$ python3 -q
>>> import numpy as np
>>> np.set_printoptions(precision=3, suppress=True, linewidth=160)
>>> def rd(a):
...     return np.round(a, 3) + 0
... 
>>> M = np.load("layer0.npy")
>>> M
array([[-3,  5,  0,  0],
       [-1,  0,  0,  0],
       [ 0,  0, -3,  5],
       [ 0,  0, -1,  0]])
>>> vec = np.array([2, 2, 1, 0])
>>> rhs = M @ vec
>>> rhs
array([ 4, -2, -3, -1])
>>> rd(np.linalg.solve(M.T, M[3]))
array([0., 0., 0., 1.])
>>> rd(np.linalg.solve(M, rhs + M[:, 0]))
array([3., 2., 1., 0.])
>>> rd(np.linalg.solve(M, rhs))
array([2., 2., 1., 0.])
>>> u, g = M[0], M[2]
>>> u @ u
np.int64(34)
>>> pr = (u @ g) / (u @ u) * u
>>> pr
array([-0.,  0.,  0.,  0.])
>>> (g - pr) @ u
np.float64(0.0)
>>> np.outer(u, g)
array([[  0,   0,   9, -15],
       [  0,   0, -15,  25],
       [  0,   0,   0,   0],
       [  0,   0,   0,   0]])
>>> data = np.load("a.npy")
>>> data
array([[ 1,  2,  1,  2, -1],
       [ 2,  4,  2,  4, -2],
       [ 1,  2,  1,  2, -1],
       [ 2,  4,  2,  4, -2],
       [-1, -2, -1, -2,  1]])
>>> Uu, sigma, Vh = np.linalg.svd(data)
>>> np.argmax(sigma[:-1] / (sigma[1:] + 1e-6)) + 1
np.int64(1)
>>> rd(sigma)
array([11.,  0.,  0.,  0.,  0.])
>>> B = Uu[:, :1] @ np.diag(sigma[:1]) @ Vh[:1]
>>> np.linalg.matrix_rank(B)
np.int64(1)
>>> rd(np.linalg.norm(data - B, 2)), rd(sigma[1])
(np.float64(0.0), np.float64(0.0))
>>> rd(np.linalg.norm(data - B) / np.linalg.norm(data))
np.float64(0.0)
>>> evals, evecs = np.linalg.eigh(data)
>>> vec = np.array([3, 1, 2, 2, 1])
>>> rd(np.linalg.eigvalsh(data[1:, 1:]))
array([ 0.,  0.,  0., 10.])
>>> rd(vec @ data @ vec / (vec @ vec)), rd(evals[0]), evals[-1]
(np.float64(5.263), np.float64(0.0), np.float64(11.0))
>>> rd(evecs * np.abs(evals) @ evecs.T)
array([[ 1.,  2.,  1.,  2., -1.],
       [ 2.,  4.,  2.,  4., -2.],
       [ 1.,  2.,  1.,  2., -1.],
       [ 2.,  4.,  2.,  4., -2.],
       [-1., -2., -1., -2.,  1.]])
>>> evals, evecs = np.linalg.eigh(data)
>>> rd(evecs.T @ data @ evecs)
array([[ 0.,  0.,  0.,  0.,  0.],
       [ 0.,  0.,  0.,  0.,  0.],
       [ 0.,  0.,  0.,  0.,  0.],
       [ 0.,  0.,  0.,  0.,  0.],
       [ 0.,  0.,  0.,  0., 11.]])
>>> rd(evecs.T @ evecs)
array([[1., 0., 0., 0., 0.],
       [0., 1., 0., 0., 0.],
       [0., 0., 1., 0., 0.],
       [0., 0., 0., 1., 0.],
       [0., 0., 0., 0., 1.]])
>>> evals.sum(), np.trace(data)
(np.float64(11.0), np.int64(11))
>>> np.unique(evals.round(6) + 0, return_counts=True)[1]
array([4, 1])
